>>> import numpy as np
>>> np.set_printoptions(precision=2, suppress=True, linewidth=120)
>>> B = np.array([[1, 2, 2, 2, 0, 2, 1, 1, 2],
...     [0, 1, 1, 0, 1, 1, 2, 1, 0],
...     [2, 1, 2, 1, 1, 1, 2, 1, 0],
...     [1, 1, 2, 0, 0, 1, 0, 1, 1],
...     [1, 2, 1, 1, 1, 2, 1, 1, 2],
...     [2, 1, 2, 1, 1, 2, 2, 2, 1],
...     [2, 2, 1, 1, 1, 1, 2, 2, 1],
...     [0, 0, 1, 1, 0, 0, 1, 1, 2],
...     [2, 0, 2, 1, 2, 0, 1, 2, 2]])
>>> X = B - B.T
>>> X
array([[ 0,  2,  0,  1, -1,  0, -1,  1,  0],
       [-2,  0,  0, -1, -1,  0,  0,  1,  0],
       [ 0,  0,  0, -1,  0, -1,  1,  0, -2],
       [-1,  1,  1,  0, -1,  0, -1,  0,  0],
       [ 1,  1,  0,  1,  0,  1,  0,  1,  0],
       [ 0,  0,  1,  0, -1,  0,  1,  2,  1],
       [ 1,  0, -1,  1,  0, -1,  0,  1,  0],
       [-1, -1,  0,  0, -1, -2, -1,  0,  0],
       [ 0,  0,  2,  0,  0, -1,  0,  0,  0]])
>>> rng = np.random.default_rng(29)
>>> idx = rng.permutation(9)
>>> idx
array([3, 7, 6, 5, 0, 8, 2, 4, 1])
>>> B = X[idx][:, idx]
>>> np.round(np.sort(np.abs(np.linalg.eigvals(B))), 2) + 0
array([0.  , 0.45, 0.45, 2.37, 2.37, 2.75, 2.75, 3.95, 3.95])
>>> np.allclose(B, X)
False
>>> round(np.linalg.norm(X, 2) / np.linalg.norm(X), 2)
np.float64(0.52)
>>> np.linalg.cond(X) > 100
np.True_
>>> np.allclose(X[:-1].T @ np.linalg.lstsq(X[:-1].T, X[-1])[0], X[-1])
True
>>> np.linalg.lstsq(X[:-1].T, X[-1])[2]
np.int32(8)
>>> J = np.loadtxt("case17.csv", delimiter=",")
>>> J
array([[0., 1., 0., 1., 0., 1.],
       [2., 0., 2., 0., 2., 0.],
       [1., 0., 1., 0., 1., 0.],
       [0., 1., 0., 1., 0., 1.],
       [2., 0., 2., 0., 2., 0.],
       [1., 0., 1., 0., 1., 0.]])
>>> # rows 0 and 3 are equal
>>> r = np.linalg.matrix_rank(J)
>>> r
np.int64(2)
>>> null = np.linalg.svd(J)[2][r:].T
>>> [int(np.linalg.matrix_rank(J[:i])) for i in range(1, len(J) + 1)]
[1, 2, 2, 2, 2, 2]
>>> np.round(J @ null, 2) + 0
array([[0., 0., 0., 0.],
       [0., 0., 0., 0.],
       [0., 0., 0., 0.],
       [0., 0., 0., 0.],
       [0., 0., 0., 0.],
       [0., 0., 0., 0.]])
>>> null.shape
(6, 4)
>>> Uu, sv, vt = np.linalg.svd(J)
>>> sv.round(2) + 0
array([5.48, 2.45, 0.  , 0.  , 0.  , 0.  ])
>>> B = Uu[:, :2] @ np.diag(sv[:2]) @ vt[:2]
>>> np.linalg.matrix_rank(J, rtol=0.05)
np.int64(2)
>>> round(np.abs(J - B).max(), 2)
np.float64(0.0)
>>> np.round(np.linalg.norm(J - B) / np.linalg.norm(J), 2)
np.float64(0.0)
>>> data = np.load("w.npy")
>>> data
array([[ 1, -1,  1, -1, -1,  1, -1,  1],
       [ 1,  1,  1,  1, -1, -1, -1, -1],
       [ 1,  1, -1, -1, -1, -1,  1,  1],
       [ 1, -1,  1, -1,  1, -1,  1, -1],
       [ 1,  1,  1,  1,  1,  1,  1,  1],
       [ 1, -1, -1,  1,  1, -1, -1,  1]])
>>> r0, g = data[4], data[1]
>>> r0 @ r0
np.int64(8)
>>> r0 @ g
np.int64(0)
>>> pr = (r0 @ g) / (r0 @ r0) * r0
>>> round(np.linalg.norm(r0 + g) ** 2 + np.linalg.norm(r0 - g) ** 2, 2)
np.float64(32.0)
>>> np.outer(r0, g)
array([[ 1,  1,  1,  1, -1, -1, -1, -1],
       [ 1,  1,  1,  1, -1, -1, -1, -1],
       [ 1,  1,  1,  1, -1, -1, -1, -1],
       [ 1,  1,  1,  1, -1, -1, -1, -1],
       [ 1,  1,  1,  1, -1, -1, -1, -1],
       [ 1,  1,  1,  1, -1, -1, -1, -1],
       [ 1,  1,  1,  1, -1, -1, -1, -1],
       [ 1,  1,  1,  1, -1, -1, -1, -1]])
>>> K = np.load("layer13.npy")
>>> K
array([[ 2.3 , -1.1 , -1.5 ,  9.18, -0.6 ],
       [ 0.3 , -1.2 , -0.6 ,  1.15,  1.3 ],
       [-0.8 , -0.2 ,  1.1 , -3.12, -0.1 ],
       [ 0.7 , -0.6 ,  0.3 ,  2.83,  1.5 ],
       [ 1.3 ,  0.  ,  0.9 ,  5.38,  1.6 ],
       [-0.2 , -0.3 ,  1.1 , -0.82, -0.6 ],
       [ 0.9 , -0.7 , -0.5 ,  3.61,  3.4 ],
       [-0.1 ,  0.5 , -0.8 , -0.37, -1.3 ],
       [-0.9 ,  0.1 ,  0.4 , -3.51,  1.5 ],
       [-1.3 , -0.5 ,  1.3 , -5.25,  0.7 ]])
>>> Uu, sv, vt = np.linalg.svd(X)
>>> vecs = vt[:(sv > 1e-8).sum()]
>>> vec = X[5] + -2 * X[3] + rng.integers(2) * np.eye(9)[1]
>>> vec
array([ 2., -2., -1.,  0.,  1.,  0.,  3.,  2.,  1.])
>>> np.allclose(vecs.T @ vecs @ vec, vec)
True
>>> np.round(np.linalg.norm(vec - vecs.T @ vecs @ vec), 2)
np.float64(0.0)
>>> np.linalg.matrix_rank(np.vstack([X, vec]))
np.int64(8)
